$ ipython --no-banner

In [1]: import numpy as np

In [2]: import numpy.linalg as la

In [3]: np.set_printoptions(precision=1, suppress=True, linewidth=140)

In [4]: X = np.load("a.npy")

In [5]: X
Out[5]: 
array([[ 2. , -3.2, -0.1,  3.1,  1.1,  2.2,  2.2, -0.4],
       [ 4.4, -6.1,  0. ,  6.2,  2.1,  4. ,  4.4, -1.8],
       [-0.5,  0.8,  0.2, -0.1, -0.2, -0.1, -0.5, -0.1],
       [ 0.4, -0.1, -0.1,  0.6,  0.1,  0.4,  0.9, -0.5],
       [-0.6,  0.7,  0.4, -0.4,  0. , -0.5,  0.1,  0.2],
       [ 1.5, -2.3,  0.1,  1.9,  0.5,  1.3,  1.3, -0.4],
       [-1.6,  1.8, -0.7, -2.2, -0.9, -1.9, -1.4,  1.1],
       [ 0.6, -0.4,  0. , -0.4, -0.4, -0.1,  0.2,  0.3],
       [ 1.9, -2.3,  0. ,  2.4,  1.3,  1. ,  1.4, -0.5],
       [-1.9,  2.3,  0. , -2.2, -1. , -1.4, -1.9,  1. ],
       [-1.6,  2.1,  0.4, -2.2, -0.3, -1.5, -1.9,  0.6],
       [ 1.3, -1.3, -0.7,  2.2,  0.1,  1.9,  1.2, -0.9],
       [-0.6,  1.8, -0.1, -1.5, -1. , -0.7, -0.9,  0.6],
       [ 3.5, -5.2, -0.3,  5.2,  1.6,  3.5,  4.1, -1.9],
       [ 0.5, -0.8,  0. ,  0.3,  0.1,  0.2,  0.5, -0.1],
       [-1.1,  1.4, -0.3, -1.3, -0.4, -0.6, -0.9,  0.2],
       [-1.5,  2.7,  0.6, -2.9, -1. , -1.4, -1.9,  0.8],
       [ 1. , -1.5,  0.2,  1.5,  0.6,  0.5,  0.9,  0. ],
       [-0.7,  1.3,  0. , -1. , -0.1, -0.7, -1.3,  0.2],
       [-2.1,  3.4, -0.1, -3.4, -1.4, -2.3, -2.3,  1.4],
       [ 3.4, -4.8,  0.3,  4.9,  1.8,  2.8,  3.1, -1.6],
       [ 0.5, -0.7,  0.5,  1.1, -0.1,  0.5,  0.9,  0.2],
       [-0.1,  0.4, -0.4, -0.6, -0.3,  0.1, -0.7, -0.5],
       [ 0.6, -1. , -0.4,  0.5,  0.1,  0.3,  0.3, -0.1],
       [ 0.2,  0. , -0.1, -0.6,  0. , -0.5,  0. ,  0.3],
       [ 1.1, -1. , -0.4,  1. ,  0.6,  0.3,  0.8, -0.4],
       [-0.7,  0.3, -0.1, -0.6,  0. , -0.3, -0.7,  0.1],
       [ 0.3,  0.5,  0.2,  0. , -0.1,  0.2,  0. , -0.2],
       [ 0.6, -1.2,  0.1,  1.3,  1.3,  0.9,  1.1, -0.5],
       [ 1.1, -2.2, -0.4,  1.5,  0.8,  1.4,  1.1, -0.4],
       [ 0.6, -0.7, -0.1,  0.7,  0.3,  0.3,  0.7, -0.3],
       [ 0. , -0.2,  0.5,  0.2,  0.5,  0.5,  0.1,  0.1],
       [-1.7,  3.1, -0.1, -2.9, -1.5, -1.7, -1.9,  1.2],
       [ 1.3, -1.1,  0. ,  1.9,  0.6,  0.4,  0.8, -0.4],
       [-0.2, -0.1, -0.1, -0.3, -0.4,  0.3, -0.2, -0.1],
       [-2.5,  3.1, -0.1, -2.4, -0.9, -1.9, -1.8,  0.8],
       [-2.1,  3.7,  0.2, -4. , -1.5, -2.5, -3.1,  1.2],
       [-1.4,  2.6, -0.5, -1.7, -1.2, -1.4, -1.7,  0. ],
       [ 1.4, -1.1, -0.3,  2.3,  0.4,  1.3,  1.9, -0.5],
       [-0.3, -0.3, -0.2, -0.3, -0.2, -0.4, -0.1,  0. ],
       [ 1. , -1.4,  0.1,  1.9,  0.5,  1.1,  1.2, -0.7],
       [-1.6,  2.4, -0.2, -2.8, -0.9, -1.9, -1.6,  0.8],
       [-3.1,  4.4, -0.3, -4.1, -1.5, -2.9, -2.4,  0.9],
       [ 4. , -5.9,  0.1,  6. ,  2.2,  4.2,  3.6, -2. ],
       [-1.5,  1.9,  0.1, -2. , -1. , -1.7, -1.4,  0.9]])

In [6]: rng = np.random.default_rng(6148)

In [7]: out = X + rng.integers(-2, 3, (45, 1)) @ rng.integers(-2, 3, (1, 8))

In [8]: out
Out[8]: 
array([[ 2. , -3.2, -0.1,  3.1,  1.1,  2.2,  2.2, -0.4],
       [ 2.4, -4.1,  2. ,  4.2,  2.1,  0. ,  4.4,  2.2],
       [ 0.5, -0.2, -0.8,  0.9, -0.2,  1.9, -0.5, -2.1],
       [ 0.4, -0.1, -0.1,  0.6,  0.1,  0.4,  0.9, -0.5],
       [ 1.4, -1.3, -1.6,  1.6,  0. ,  3.5,  0.1, -3.8],
       [ 1.5, -2.3,  0.1,  1.9,  0.5,  1.3,  1.3, -0.4],
       [-2.6,  2.8,  0.3, -3.2, -0.9, -3.9, -1.4,  3.1],
       [-1.4,  1.6,  2. , -2.4, -0.4, -4.1,  0.2,  4.3],
       [ 2.9, -3.3, -1. ,  3.4,  1.3,  3. ,  1.4, -2.5],
       [-2.9,  3.3,  1. , -3.2, -1. , -3.4, -1.9,  3. ],
       [ 0.4,  0.1, -1.6, -0.2, -0.3,  2.5, -1.9, -3.4],
       [ 0.3, -0.3,  0.3,  1.2,  0.1, -0.1,  1.2,  1.1],
       [ 0.4,  0.8, -1.1, -0.5, -1. ,  1.3, -0.9, -1.4],
       [ 4.5, -6.2, -1.3,  6.2,  1.6,  5.5,  4.1, -3.9],
       [ 2.5, -2.8, -2. ,  2.3,  0.1,  4.2,  0.5, -4.1],
       [ 0.9, -0.6, -2.3,  0.7, -0.4,  3.4, -0.9, -3.8],
       [ 0.5,  0.7, -1.4, -0.9, -1. ,  2.6, -1.9, -3.2],
       [ 3. , -3.5, -1.8,  3.5,  0.6,  4.5,  0.9, -4. ],
       [-0.7,  1.3,  0. , -1. , -0.1, -0.7, -1.3,  0.2],
       [-3.1,  4.4,  0.9, -4.4, -1.4, -4.3, -2.3,  3.4],
       [ 3.4, -4.8,  0.3,  4.9,  1.8,  2.8,  3.1, -1.6],
       [ 1.5, -1.7, -0.5,  2.1, -0.1,  2.5,  0.9, -1.8],
       [-0.1,  0.4, -0.4, -0.6, -0.3,  0.1, -0.7, -0.5],
       [ 1.6, -2. , -1.4,  1.5,  0.1,  2.3,  0.3, -2.1],
       [-0.8,  1. ,  0.9, -1.6,  0. , -2.5,  0. ,  2.3],
       [ 3.1, -3. , -2.4,  3. ,  0.6,  4.3,  0.8, -4.4],
       [-2.7,  2.3,  1.9, -2.6,  0. , -4.3, -0.7,  4.1],
       [ 2.3, -1.5, -1.8,  2. , -0.1,  4.2,  0. , -4.2],
       [-0.4, -0.2,  1.1,  0.3,  1.3, -1.1,  1.1,  1.5],
       [ 0.1, -1.2,  0.6,  0.5,  0.8, -0.6,  1.1,  1.6],
       [-1.4,  1.3,  1.9, -1.3,  0.3, -3.7,  0.7,  3.7],
       [ 1. , -1.2, -0.5,  1.2,  0.5,  2.5,  0.1, -1.9],
       [-3.7,  5.1,  1.9, -4.9, -1.5, -5.7, -1.9,  5.2],
       [ 1.3, -1.1,  0. ,  1.9,  0.6,  0.4,  0.8, -0.4],
       [ 1.8, -2.1, -2.1,  1.7, -0.4,  4.3, -0.2, -4.1],
       [-3.5,  4.1,  0.9, -3.4, -0.9, -3.9, -1.8,  2.8],
       [-3.1,  4.7,  1.2, -5. , -1.5, -4.5, -3.1,  3.2],
       [-0.4,  1.6, -1.5, -0.7, -1.2,  0.6, -1.7, -2. ],
       [ 3.4, -3.1, -2.3,  4.3,  0.4,  5.3,  1.9, -4.5],
       [ 1.7, -2.3, -2.2,  1.7, -0.2,  3.6, -0.1, -4. ],
       [ 1. , -1.4,  0.1,  1.9,  0.5,  1.1,  1.2, -0.7],
       [-0.6,  1.4, -1.2, -1.8, -0.9,  0.1, -1.6, -1.2],
       [-5.1,  6.4,  1.7, -6.1, -1.5, -6.9, -2.4,  4.9],
       [ 4. , -5.9,  0.1,  6. ,  2.2,  4.2,  3.6, -2. ],
       [-0.5,  0.9, -0.9, -1. , -1. ,  0.3, -1.4, -1.1]])

In [9]: np.abs(out - X).sum(axis=1)
Out[9]: 
array([ 0., 16.,  8.,  0., 16.,  0.,  8., 16.,  8.,  8., 16.,  8.,  8.,  8., 16., 16., 16., 16.,  0.,  8.,  0.,  8.,  0.,  8.,  8., 16.,
       16., 16.,  8.,  8., 16.,  8., 16.,  0., 16.,  8.,  8.,  8., 16., 16.,  0.,  8., 16.,  0.,  8.])

In [10]: la.matrix_rank(out - X, tol=1e-8)
Out[10]: np.int64(1)

In [11]: np.round(la.svd(out - X, compute_uv=False), 1) + 0
Out[11]: array([32.3,  0. ,  0. ,  0. ,  0. ,  0. ,  0. ,  0. ])
